$ ipython --no-banner

In [1]: import numpy as np

In [2]: np.set_printoptions(suppress=True, linewidth=120)

In [3]: tidy = lambda a: np.round(a, 3) + 0

In [4]: feats = np.load("run10.npy")

In [5]: feats
Out[5]: 
array([[ 1,  0,  0,  0,  0],
       [ 0, -1,  0,  0,  0],
       [ 0,  0, -2,  0,  0],
       [ 0,  0,  0,  0,  0],
       [ 0,  0,  0,  0, -2]])

In [6]: [round(float(x), 3) for x in np.linalg.svd(feats, compute_uv=False)[:3]]
Out[6]: [2.0, 2.0, 1.0]

In [7]: np.linalg.matrix_rank(feats, rtol=0.1)
Out[7]: np.int64(4)

In [8]: tidy(np.linalg.norm(feats, 2) / np.linalg.norm(feats))
Out[8]: np.float64(0.632)

In [9]: rank = np.linalg.matrix_rank(feats)

In [10]: rank
Out[10]: np.int64(4)

In [11]: N = np.linalg.svd(feats)[2][rank:].T

In [12]: [int(np.linalg.matrix_rank(feats[:i])) for i in range(1, len(feats) + 1)]
Out[12]: [1, 2, 3, 3, 4]

In [13]: N[:, 0] / N[np.abs(N[:, 0]).round(6).argmax(), 0]
Out[13]: array([0., 0., 0., 1., 0.])

In [14]: [int(np.linalg.matrix_rank(feats[:, :j + 1])) for j in range(5)]
Out[14]: [1, 2, 3, 3, 4]

In [15]: Uu, sigma, Vh = np.linalg.svd(feats)

In [16]: np.argmax(sigma[:-1] / (sigma[1:] + 1e-6)) + 1
Out[16]: np.int64(4)

In [17]: out = Uu[:, :4] @ np.diag(sigma[:4]) @ Vh[:4]

In [18]: np.abs(feats - out).max()
Out[18]: np.float64(0.0)

In [19]: tidy(np.linalg.norm(feats - out, 2)), sigma[4]
Out[19]: (np.float64(0.0), np.float64(0.0))

In [20]: rng = np.random.default_rng(856)

In [21]: z = rng.permutation(5)

In [22]: z
Out[22]: array([1, 4, 3, 0, 2])

In [23]: out = feats[z][:, z]

In [24]: np.trace(out)
Out[24]: np.int64(-4)

In [25]: np.diag(out)
Out[25]: array([-1, -2,  0,  1, -2])

In [26]: out
Out[26]: 
array([[-1,  0,  0,  0,  0],
       [ 0, -2,  0,  0,  0],
       [ 0,  0,  0,  0,  0],
       [ 0,  0,  0,  1,  0],
       [ 0,  0,  0,  0, -2]])

In [27]: tidy(np.linalg.det(out)), tidy(np.linalg.det(feats[z]))
Out[27]: (np.float64(0.0), np.float64(0.0))

In [28]: X = np.loadtxt("a.csv", delimiter=",")

In [29]: X
Out[29]: 
array([[-0.291, -0.228,  0.172,  0.051, -0.09 ],
       [ 0.18 ,  0.309,  0.095,  0.307,  0.635],
       [ 0.165, -0.219, -0.591, -0.39 , -0.878],
       [-0.239, -0.146,  0.039,  0.621,  1.835],
       [-0.203,  0.415,  0.961, -0.401,  2.239],
       [ 0.093,  0.179, -1.529,  0.07 , -1.533],
       [-0.889, -0.007,  0.033,  0.237,  0.756],
       [ 0.923,  0.033,  0.613, -0.093,  1.594],
       [ 0.205,  0.182, -0.92 , -0.305, -0.649],
       [ 0.217,  0.031, -0.847, -0.249, -1.686],
       [ 0.238, -0.368, -1.702,  0.233, -2.694],
       [-0.086,  0.001,  0.302,  0.166, -0.132],
       [-0.179,  0.33 ,  0.427, -0.375,  0.558],
       [-0.337,  0.115,  0.297,  0.228,  0.094],
       [-0.31 , -0.248,  0.982, -0.08 ,  1.224],
       [-0.084, -0.087,  1.141, -0.14 ,  3.009],
       [ 0.299,  0.166, -0.931, -0.424, -1.799],
       [ 0.222, -0.432, -1.278,  0.033, -2.501],
       [ 0.24 ,  0.958,  0.581,  0.239,  1.06 ],
       [-0.141, -0.196,  0.681,  0.111,  2.024],
       [ 0.408, -0.008, -0.296,  0.301, -0.423],
       [ 0.047, -0.37 ,  0.611,  0.011,  0.434],
       [-0.373, -0.502, -0.893, -0.114, -2.62 ],
       [ 0.037, -0.449, -3.19 ,  0.437, -5.564],
       [ 0.515, -0.079,  0.414, -0.325, -0.036]])

In [30]: out = np.c_[X[:, :1] @ np.array([[1]]), np.array([7, -1, -7, 1, 8, -3, -4, 5, 1, 3, -2, 0, -7, 5, -8, -7, -4, 3, 7, 0, 1, 4, -3, 1, 9])]

In [31]: out
Out[31]: 
array([[-0.291,  7.   ],
       [ 0.18 , -1.   ],
       [ 0.165, -7.   ],
       [-0.239,  1.   ],
       [-0.203,  8.   ],
       [ 0.093, -3.   ],
       [-0.889, -4.   ],
       [ 0.923,  5.   ],
       [ 0.205,  1.   ],
       [ 0.217,  3.   ],
       [ 0.238, -2.   ],
       [-0.086,  0.   ],
       [-0.179, -7.   ],
       [-0.337,  5.   ],
       [-0.31 , -8.   ],
       [-0.084, -7.   ],
       [ 0.299, -4.   ],
       [ 0.222,  3.   ],
       [ 0.24 ,  7.   ],
       [-0.141,  0.   ],
       [ 0.408,  1.   ],
       [ 0.047,  4.   ],
       [-0.373, -3.   ],
       [ 0.037,  1.   ],
       [ 0.515,  9.   ]])

In [32]: tidy(np.linalg.norm(out - X @ np.linalg.lstsq(X, out)[0], axis=0))
Out[32]: array([ 0.   , 21.266])

In [33]: tidy(np.linalg.norm(np.linalg.qr(X)[0].T @ out, axis=0) ** 2 / ((out ** 2).sum(axis=0) + 1e-12))
Out[33]: array([1.   , 0.242])

In [34]: tidy(np.linalg.lstsq(X, out[:, 0])[0])
Out[34]: array([1., 0., 0., 0., 0.])
